>>> import numpy as np
>>> np.set_printoptions(precision=1, suppress=True, linewidth=100)
>>> mat = np.load("run14.npy")
>>> print(mat)
[[-0.1 -0.8 -0.6]
 [ 0.6 -0.5  0.6]
 [-0.8 -0.3  0.5]]
>>> x0 = np.array([3, 3, 1])
>>> y = mat @ x0
>>> b, lr = np.zeros(3), 1 / np.linalg.norm(mat, 2) ** 2
>>> for i in range(5):
...     b -= lr * mat.T @ (mat @ b - y)
...     if i % 1 == 0: print(i, round(np.linalg.norm(mat @ b - y), 1))
... 
0 0.0
1 0.0
2 0.0
3 0.0
4 0.0
>>> print(b)
[3. 3. 1.]
>>> P = np.triu(np.array([[8, 7, 2], [2, 7, 6], [5, 8, 8]]), 1) + np.eye(3)
>>> M2 = P @ mat @ np.linalg.inv(P)
>>> print(round(np.trace(M2), 1), np.round(np.trace(mat), 1))
-0.1 -0.1
>>> print(P @ mat - mat @ P)
[[ 2.7 -3.8 10. ]
 [-4.7 -6.2  5.1]
 [ 0.   5.5  3.5]]
>>> print(np.poly(M2))
[ 1.   0.1 -0.1 -1. ]
>>> print(round(float(np.linalg.det(M2)), 1))
1.0
>>> M2 = np.array([[1, 0], [2, -2], [2, 2]])
>>> print(np.vstack([mat, M2.T]).shape)
(5, 3)
>>> print(np.einsum("ij,ij->i", mat, mat))
[1. 1. 1.]
>>> W1 = np.array([[4, 2, -4, 2, -3, 2], [-1, -2, -5, -3, 7, 5], [9, -4, 3, 1, 5, 8]])
>>> b = np.array([0, 2, 2, 0, 1, 0])
>>> hid = np.maximum(mat @ W1 + b, 0)
>>> print(np.linalg.matrix_rank(hid))
3
>>> print(hid)
[[0.  5.9 4.4 1.6 0.  0. ]
 [8.3 1.9 4.  3.4 0.  3.3]
 [1.9 0.  8.4 0.  3.7 1. ]]
>>> cent = np.array([[-1, 3], [3, 3], [-3, -1], [1, -3], [3, -1], [-3, -3]])
>>> print(W1 @ cent)
[[  1  13]
 [ 13 -17]
 [-38 -20]]
>>> print(np.linalg.pinv(mat))
[[-0.1  0.6 -0.8]
 [-0.8 -0.5 -0.3]
 [-0.6  0.6  0.5]]
>>> print(np.round(mat.T @ mat, 1) + 0)
[[1. 0. 0.]
 [0. 1. 0.]
 [0. 0. 1.]]
>>> print(np.round(mat[:, 2] @ mat[:, 0], 1))
-0.0
>>> print(np.linalg.svd(mat, compute_uv=False))
[1. 1. 1.]
>>> rng = np.random.default_rng(21)
>>> F = rng.normal(size=(22, 3))
>>> F = 20 * F / np.linalg.norm(F, axis=1, keepdims=True)
>>> print(F)
[[  3.   12.8 -15.1]
 [ 18.1  -0.5  -8.6]
 [-11.8 -15.8  -3.3]
 [ 13.9   9.7  10.6]
 [-12.2 -11.3  11.2]
 [  7.2  16.3   9. ]
 [-11.6  14.6   7.1]
 [  5.1 -19.3   0.1]
 [ -3.2  19.5   2.7]
 [ 17.4  -8.5   5.2]
 [  6.5 -11.2 -15.3]
 [ 17.6   9.   -2.8]
 [  9.6 -16.5   5.8]
 [-10.3   3.2  16.8]
 [ -4.9  12.3 -15. ]
 [ -4.1 -19.5  -1.4]
 [  4.6 -11.5 -15.7]
 [ 11.6  12.4 -10.6]
 [ 10.6 -15.6  -6.6]
 [ -3.2   2.1 -19.6]
 [-14.4   1.5 -13.8]
 [ -9.8  10.2  14.2]]
>>> P = F @ np.linalg.solve(F.T @ F, F.T)
>>> print(np.round(np.linalg.eigvalsh(P), 1) + 0)
[0. 0. 0. 0. 0. 0. 0. 0. 0. 0. 0. 0. 0. 0. 0. 0. 0. 0. 0. 1. 1. 1.]
>>> print(P @ F[:, 2])
[-15.1  -8.6  -3.3  10.6  11.2   9.    7.1   0.1   2.7   5.2 -15.3  -2.8   5.8  16.8 -15.   -1.4
 -15.7 -10.6  -6.6 -19.6 -13.8  14.2]
